$ python -q
>>> import numpy as np
>>> np.set_printoptions(precision=3, suppress=True, linewidth=160)
>>> def tidy(a):
...     return np.round(a, 3) + 0
... 
>>> X = np.array([[-1.0, -4.0], [0.0, 3.0]])
>>> th = np.radians(60)
>>> Rm = np.eye(2)
>>> Rm[1, 1] = Rm[0, 0] = np.cos(th)
>>> Rm[1, 0], Rm[0, 1] = -np.sin(th), np.sin(th)
>>> print(tidy(Rm))
[[ 0.5    0.866]
 [-0.866  0.5  ]]
>>> out = X @ Rm.T
>>> print(np.allclose(X @ X.T, out @ out.T))
True
>>> print(tidy(out))
[[-3.964 -1.134]
 [ 2.598  1.5  ]]
>>> print(tidy(np.linalg.det(Rm)), tidy(np.trace(Rm)))
1.0 1.0
>>> print(tidy(np.linalg.svd(X, compute_uv=False)), tidy(np.linalg.svd(out, compute_uv=False)))
[5.064 0.592] [5.064 0.592]
>>> print(np.allclose(np.linalg.norm(X, axis=1), np.linalg.norm(out, axis=1)))
True
>>> P = np.triu(np.array([[4, 9], [4, 0]]), 1) + np.eye(2)
>>> out = P @ X @ np.linalg.inv(P)
>>> print(P @ X - X @ P)
[[ 0. 36.]
 [ 0.  0.]]
>>> print(np.linalg.matrix_rank(out))
2
>>> print(np.poly(out))
[ 1. -2. -3.]
>>> mat = np.loadtxt("x.csv", delimiter=",")
>>> print(mat)
[[ 1.794 -0.019 -1.747]
 [-0.698 -0.017  0.701]
 [-1.321 -0.006  1.289]
 [-0.147 -0.021  0.187]
 [ 1.679  0.023 -1.702]
 [-0.115  0.023  0.1  ]
 [ 1.427 -0.001 -1.435]
 [ 2.629 -0.005 -2.606]
 [-0.98  -0.007  0.922]
 [ 1.87  -0.025 -1.908]
 [-0.183  0.03   0.216]
 [ 3.663  0.003 -3.649]
 [-1.462  0.007  1.493]
 [ 0.636  0.018 -0.629]
 [-1.184  0.01   1.211]
 [ 1.893 -0.001 -1.886]
 [ 0.942 -0.008 -0.921]
 [ 4.388 -0.006 -4.388]
 [-1.509  0.018  1.454]
 [ 2.188  0.027 -2.168]]
>>> out = np.linalg.inv(X)
>>> print(np.allclose(out, X.T))
False
>>> print(tidy(np.linalg.det(X) * out))
[[ 3.  4.]
 [ 0. -1.]]
>>> print(tidy(np.linalg.slogdet(X)[0]))
-1.0
>>> print(tidy(np.linalg.det(X) * np.linalg.det(out)))
1.0
>>> K = np.load("arr.npy")
>>> print(K)
[[12  4]
 [ 4 14]]
>>> # symmetric
>>> vec = np.ones(2)
>>> for _ in range(5):
...     vec = K @ vec
...     vec /= np.linalg.norm(vec)
...     print(round(vec @ K @ vec, 3))
... 
17.09
17.114
17.121
17.122
17.123
>>> print(tidy(np.linalg.eigvalsh(K)[-1]))
17.123
>>> out = np.array([[-2, 0], [0, -1]])
>>> W2 = np.kron(out, K)
>>> print(np.linalg.matrix_rank(W2))
4
>>> u, r1 = K[1], K[0]
>>> print(u @ r1)
104
>>> print(u @ u)
212
>>> pr = (u @ r1) / (u @ u) * u
>>> print((r1 - pr) @ u)
0.0
>>> print(tidy(np.linalg.norm(u + r1) ** 2 + np.linalg.norm(u - r1) ** 2))
744.0
>>> print(np.linalg.matrix_rank(np.outer(u, r1)))
1
>>> print(tidy(pr))
[1.962 6.868]
>>> P = np.triu(np.array([[0, 4], [3, 1]]), 1) + np.eye(2)
>>> out = P @ K @ np.linalg.inv(P)
>>> print(np.trace(out), np.trace(K))
26.0 26
>>> print(P @ K - K @ P)
[[ 16.   8.]
 [  0. -16.]]
>>> print(np.poly(out))
[  1. -26. 152.]
>>> vec = np.array([0, 0])
>>> print(X * vec)
[[-0. -0.]
 [ 0.  0.]]
>>> print(np.einsum("ij,j->i", X, vec))
[0. 0.]
>>> print((X @ vec).argmax())
0
>>> print(X @ np.ones(2))
[-5.  3.]
>>> print(X @ np.eye(2)[1])
[-4.  3.]
>>> arr = np.load("w.npy")
>>> print(arr)
[[0. 3. 3.]
 [0. 0. 3.]
 [0. 5. 5.]]
>>> rng = np.random.default_rng(3503)
>>> z = rng.permutation(3)
>>> print(z)
[2 0 1]
>>> out = arr[z][:, z]
>>> print(out)
[[5. 0. 5.]
 [3. 0. 3.]
 [3. 0. 0.]]
>>> print(tidy(np.linalg.det(out)), tidy(np.linalg.det(arr[z])))
0.0 0.0
>>> print(np.trace(out))
5.0
>>> print(tidy(np.sort(np.abs(np.linalg.eigvals(out)))))
[0.   2.11 7.11]
>>> dist = np.linalg.norm(mat[:, None] - mat[None], axis=-1)
>>> print(dist.shape)
(20, 20)
>>> print((dist + 1e9 * np.eye(20)).round(6).argmin(axis=1))
[ 4  8 14 10  0  3  4 19 14 15  3 17 18 16  2  9 13 11 12 15]
>>> U, sigma, VT = np.linalg.svd(arr)
>>> print(np.argmax(sigma[:-1] / (sigma[1:] + 1e-6)) + 1)
2
>>> print(tidy(sigma))
[8.532 2.05  0.   ]
>>> out = U[:, :2] @ np.diag(sigma[:2]) @ VT[:2]
>>> print(tidy(out))
[[0. 3. 3.]
 [0. 0. 3.]
 [0. 5. 5.]]
>>> print(np.linalg.matrix_rank(arr, rtol=0.05))
2
>>> print(tidy(np.linalg.norm(arr - out, 2)), sigma[2])
0.0 0.0
>>> print(tidy(np.linalg.norm(arr - out) / np.linalg.norm(arr)))
0.0
>>> print(tidy(np.linalg.norm(arr, 2) / np.linalg.norm(arr)))
0.972
>>> print(np.argsort(-np.linalg.norm(arr, axis=0).round(6), kind="stable")[:3])
[2 1 0]
>>> print([round(float(x), 3) for x in np.linalg.svd(arr, compute_uv=False)[:3]])
[8.532, 2.05, 0.0]
>>> print(np.linalg.cond(arr) > 100)
True
>>> P = np.triu(np.array([[-1, -2, 0], [2, 1, -1], [-1, -2, 0]]), 1) + np.eye(3)
>>> out = P @ arr @ np.linalg.inv(P)
>>> print(out)
[[ 0.  3.  0.]
 [ 0. -5. -7.]
 [ 0.  5. 10.]]
>>> print(tidy(np.poly(out)))
[  1.  -5. -15.   0.]
>>> feats = np.load("test12.npy")
>>> print(feats)
[[-4 -2 -2]
 [-2 -4 -2]
 [-2 -2 -4]]
>>> # equal to its transpose
>>> out = feats / np.sqrt((feats ** 2).mean(axis=1, keepdims=True))
>>> print(tidy(out[0]))
[-1.414 -0.707 -0.707]
>>> print(np.linalg.matrix_rank(feats - feats.mean(axis=1, keepdims=True)))
2
>>> print(tidy(feats - feats.mean(axis=1, keepdims=True)))
[[-1.333  0.667  0.667]
 [ 0.667 -1.333  0.667]
 [ 0.667  0.667 -1.333]]
